% ipython --no-banner

In [1]: import numpy as np

In [2]: np.set_printoptions(precision=1, suppress=True, linewidth=160)

In [3]: arr = np.loadtxt("m.csv", delimiter=",")

In [4]: arr.round(1) + 0
Out[4]: 
array([[ 0.3, -0.4,  0.1,  0.2],
       [-0.4,  0.6, -0.1, -0.3],
       [ 0.1, -0.1,  0. ,  0. ],
       [ 0.2, -0.3,  0. ,  0.1]])

In [5]: # a projection of rank 1

In [6]: round(np.linalg.det(arr[::-1]), 1)
Out[6]: np.float64(0.0)

In [7]: np.round(np.linalg.det(arr.T), 1)
Out[7]: np.float64(0.0)

In [8]: round(float(np.linalg.eigvals(arr).sum().real), 1)
Out[8]: 1.0

In [9]: round(np.einsum("ij,ji->", arr, arr), 1)
Out[9]: np.float64(1.0)

In [10]: np.round(np.linalg.eigvals(arr), 1) + 0
Out[10]: array([0., 1., 0., 0.])

In [11]: np.argsort(-np.linalg.norm(arr, axis=0).round(6), kind="stable")[:3]
Out[11]: array([1, 0, 3])

In [12]: round(float(np.linalg.norm(arr, 2) / np.linalg.norm(arr)), 1)
Out[12]: 1.0

In [13]: np.linalg.cond(arr) > 100
Out[13]: np.True_

In [14]: [round(float(x), 1) for x in np.linalg.svd(arr, compute_uv=False)[:3]]
Out[14]: [1.0, 0.0, 0.0]

In [15]: F = np.load("out19.npy")

In [16]: F
Out[16]: 
array([[-1,  0,  0,  0],
       [ 0,  0,  0, -1],
       [ 0, -1,  0,  0],
       [ 0,  0,  1,  0]])

In [17]: (F != 0).astype(int)
Out[17]: 
array([[1, 0, 0, 0],
       [0, 0, 0, 1],
       [0, 1, 0, 0],
       [0, 0, 1, 0]])

In [18]: np.linalg.norm(F, axis=0)
Out[18]: array([1., 1., 1., 1.])

In [19]: np.linalg.pinv(F)
Out[19]: 
array([[-1.,  0.,  0.,  0.],
       [ 0.,  0., -1.,  0.],
       [ 0.,  0.,  0.,  1.],
       [ 0., -1.,  0.,  0.]])

In [20]: np.linalg.svd(F, compute_uv=False)
Out[20]: array([1., 1., 1., 1.])

In [21]: f = np.array([-1, -1])

In [22]: np.array([np.convolve(row, f, "same") for row in F])
Out[22]: 
array([[ 1,  1,  0,  0],
       [ 0,  0,  0,  1],
       [ 0,  1,  1,  0],
       [ 0,  0, -1, -1]])

In [23]: np.polyval(f, F[2])
Out[23]: array([-1,  0, -1, -1])

In [24]: np.convolve(F[2], f)
Out[24]: array([0, 1, 1, 0, 0])

In [25]: np.correlate(F[2], F[0], "full")
Out[25]: array([0, 0, 0, 0, 1, 0, 0])

In [26]: f = np.array([-1, -2, 3, -3, -1, 0])

In [27]: v = np.array([-5, 2, 0, 0, -1, 4])

In [28]: feats = f[:, None] + v[None, :]

In [29]: feats
Out[29]: 
array([[-6,  1, -1, -1, -2,  3],
       [-7,  0, -2, -2, -3,  2],
       [-2,  5,  3,  3,  2,  7],
       [-8, -1, -3, -3, -4,  1],
       [-6,  1, -1, -1, -2,  3],
       [-5,  2,  0,  0, -1,  4]])

In [30]: np.unique(feats.round(6), axis=0).shape
Out[30]: (5, 6)

In [31]: np.round(feats @ np.linalg.pinv(feats) @ feats, 1) + 0
Out[31]: 
array([[-6.,  1., -1., -1., -2.,  3.],
       [-7.,  0., -2., -2., -3.,  2.],
       [-2.,  5.,  3.,  3.,  2.,  7.],
       [-8., -1., -3., -3., -4.,  1.],
       [-6.,  1., -1., -1., -2.,  3.],
       [-5.,  2.,  0.,  0., -1.,  4.]])

In [32]: np.linalg.lstsq(feats[:-1].T, feats[-1])[2]
Out[32]: np.int32(2)

In [33]: round(float(np.trace(np.linalg.pinv(feats) @ feats)), 1)
Out[33]: 2.0

In [34]: np.abs(np.diag(np.linalg.qr(feats)[1])) > 1e-9
Out[34]: array([ True,  True, False, False, False, False])

In [35]: left, s, Vh = np.linalg.svd(feats)

In [36]: np.argmax(s[:-1] / (s[1:] + 1e-6)) + 1
Out[36]: np.int64(2)

In [37]: s.round(1) + 0
Out[37]: array([17.4, 10.8,  0. ,  0. ,  0. ,  0. ])

In [38]: out = left[:, :2] @ np.diag(s[:2]) @ Vh[:2]

In [39]: np.linalg.matrix_rank(out)
Out[39]: np.int64(2)

In [40]: round(float(np.linalg.norm(feats - out, 2)), 1), round(float(s[2]), 1)
Out[40]: (0.0, 0.0)

In [41]: np.linalg.matrix_rank(feats, rtol=0.05)
Out[41]: np.int64(2)

In [42]: round(np.linalg.norm(feats - out) / np.linalg.norm(feats), 1)
Out[42]: np.float64(0.0)

In [43]: rk = np.linalg.matrix_rank(feats)

In [44]: rk
Out[44]: np.int64(2)

In [45]: null = np.linalg.svd(feats)[2][rk:].T

In [46]: np.round(feats @ null, 1) + 0
Out[46]: 
array([[0., 0., 0., 0.],
       [0., 0., 0., 0.],
       [0., 0., 0., 0.],
       [0., 0., 0., 0.],
       [0., 0., 0., 0.],
       [0., 0., 0., 0.]])

In [47]: np.allclose(feats @ null, 0)
Out[47]: True

In [48]: null @ null.T
Out[48]: 
array([[ 0.3,  0.1, -0.2, -0.2, -0.3,  0.3],
       [ 0.1,  0.7, -0.2, -0.2, -0.1, -0.3],
       [-0.2, -0.2,  0.8, -0.2, -0.2, -0.2],
       [-0.2, -0.2, -0.2,  0.8, -0.2, -0.2],
       [-0.3, -0.1, -0.2, -0.2,  0.8, -0.1],
       [ 0.3, -0.3, -0.2, -0.2, -0.1,  0.5]])

In [49]: null.shape
Out[49]: (6, 4)

In [50]: out = np.array([[2], [3], [1]])

In [51]: cent = np.array([[-1, -5, 3, -5, -3, 2]])

In [52]: W0 = out @ cent

In [53]: W0
Out[53]: 
array([[ -2, -10,   6, -10,  -6,   4],
       [ -3, -15,   9, -15,  -9,   6],
       [ -1,  -5,   3,  -5,  -3,   2]])

In [54]: left, s, Vh = np.linalg.svd(W0)

In [55]: np.argmax(s[:-1] / (s[1:] + 1e-6)) + 1
Out[55]: np.int64(1)

In [56]: s.round(1) + 0
Out[56]: array([32.,  0.,  0.])

In [57]: out = left[:, :1] @ np.diag(s[:1]) @ Vh[:1]

In [58]: np.linalg.matrix_rank(W0, rtol=0.05)
Out[58]: np.int64(1)

In [59]: round(np.linalg.norm(W0 - out, 2), 1), np.round(s[1], 1)
Out[59]: (np.float64(0.0), np.float64(0.0))

In [60]: np.linalg.matrix_rank(out)
Out[60]: np.int64(1)

In [61]: out
Out[61]: 
array([[ -2., -10.,   6., -10.,  -6.,   4.],
       [ -3., -15.,   9., -15.,  -9.,   6.],
       [ -1.,  -5.,   3.,  -5.,  -3.,   2.]])
